In [1]: import numpy as np

In [2]: import numpy.linalg as la

In [3]: np.set_printoptions(precision=2, suppress=True, linewidth=160, sign=" ")

In [4]: W0 = np.load("run16.npy")

In [5]: W0
Out[5]: 
array([[ -6.25, -12.96,   6.73,   3.26, -12.58,  11.78,  14.2 ,  18.92,   6.2 ,  -7.  ,   7.53,  15.54],
       [ -5.49, -14.01,   6.24,   0.09, -13.78,  10.86,  13.52,  20.59,   5.03,  -5.62,   5.2 ,  14.57],
       [ -4.88, -12.94,   6.48,   0.83, -12.35,  11.24,  14.48,  19.84,   7.82,  -7.7 ,   5.38,  15.9 ],
       [  4.17,  17.6 ,  -1.26,   6.4 , -17.23,   1.05,   6.5 ,  -5.59,   1.2 ,   0.71,  -3.16, -16.34],
       [  7.48,  19.36,  -3.77,   5.01, -17.43,  -0.3 ,   6.33,  -3.96,   2.13,   1.53,  -2.63, -17.12],
       [ -5.33, -13.56,   9.05,   1.57, -13.59,  10.76,  14.18,  17.77,   6.9 ,  -8.18,   4.3 ,  15.82],
       [  8.05,  18.59,  -2.07,   4.29, -15.46,   1.08,   6.33,  -7.75,   1.8 ,   1.51,  -3.12, -16.91],
       [ -5.82, -13.25,   7.87,   5.23, -13.13,  10.04,  13.86,  19.49,   4.98,  -6.13,   5.98,  15.26],
       [  7.35,  20.86,  -3.65,   5.18, -14.99,   0.48,   4.8 ,  -6.47,   1.56,   2.34,  -4.39, -18.41],
       [ -4.38, -14.03,   6.93,   2.  , -11.98,  11.59,  15.68,  20.15,   6.75,  -8.11,   3.23,  14.34],
       [ -4.93, -14.86,   7.18,   1.41, -11.88,  10.86,  13.99,  16.89,   6.01,  -5.09,   4.31,  17.73],
       [ -5.4 , -14.21,   7.09,   2.06, -12.11,  10.62,  14.83,  19.45,   5.86,  -7.39,   5.23,  16.54]])

In [6]: Uu, sig, VT = la.svd(W0, full_matrices=False)

In [7]: np.allclose(Uu * sig @ VT, W0)
Out[7]: True

In [8]: sig
Out[8]: array([ 112.04,   61.04,    5.58,    5.06,    3.77,    3.4 ,    2.89,    2.27,    1.83,    1.32,    0.65,    0.22])

In [9]: np.round(Uu.T @ W0 @ VT.T, 2) + 0
Out[9]: 
array([[ 112.04,    0.  ,    0.  ,    0.  ,    0.  ,    0.  ,    0.  ,    0.  ,    0.  ,    0.  ,    0.  ,    0.  ],
       [   0.  ,   61.04,    0.  ,    0.  ,    0.  ,    0.  ,    0.  ,    0.  ,    0.  ,    0.  ,    0.  ,    0.  ],
       [   0.  ,    0.  ,    5.58,    0.  ,    0.  ,    0.  ,    0.  ,    0.  ,    0.  ,    0.  ,    0.  ,    0.  ],
       [   0.  ,    0.  ,    0.  ,    5.06,    0.  ,    0.  ,    0.  ,    0.  ,    0.  ,    0.  ,    0.  ,    0.  ],
       [   0.  ,    0.  ,    0.  ,    0.  ,    3.77,    0.  ,    0.  ,    0.  ,    0.  ,    0.  ,    0.  ,    0.  ],
       [   0.  ,    0.  ,    0.  ,    0.  ,    0.  ,    3.4 ,    0.  ,    0.  ,    0.  ,    0.  ,    0.  ,    0.  ],
       [   0.  ,    0.  ,    0.  ,    0.  ,    0.  ,    0.  ,    2.89,    0.  ,    0.  ,    0.  ,    0.  ,    0.  ],
       [   0.  ,    0.  ,    0.  ,    0.  ,    0.  ,    0.  ,    0.  ,    2.27,    0.  ,    0.  ,    0.  ,    0.  ],
       [   0.  ,    0.  ,    0.  ,    0.  ,    0.  ,    0.  ,    0.  ,    0.  ,    1.83,    0.  ,    0.  ,    0.  ],
       [   0.  ,    0.  ,    0.  ,    0.  ,    0.  ,    0.  ,    0.  ,    0.  ,    0.  ,    1.32,    0.  ,    0.  ],
       [   0.  ,    0.  ,    0.  ,    0.  ,    0.  ,    0.  ,    0.  ,    0.  ,    0.  ,    0.  ,    0.65,    0.  ],
       [   0.  ,    0.  ,    0.  ,    0.  ,    0.  ,    0.  ,    0.  ,    0.  ,    0.  ,    0.  ,    0.  ,    0.22]])

In [10]: print(np.round(np.sqrt((sig ** 2).sum()), 2), round(la.norm(W0), 2))
127.99 127.99

In [11]: np.abs(Uu[:, 0]).round(6).argmax()
Out[11]: np.int64(11)
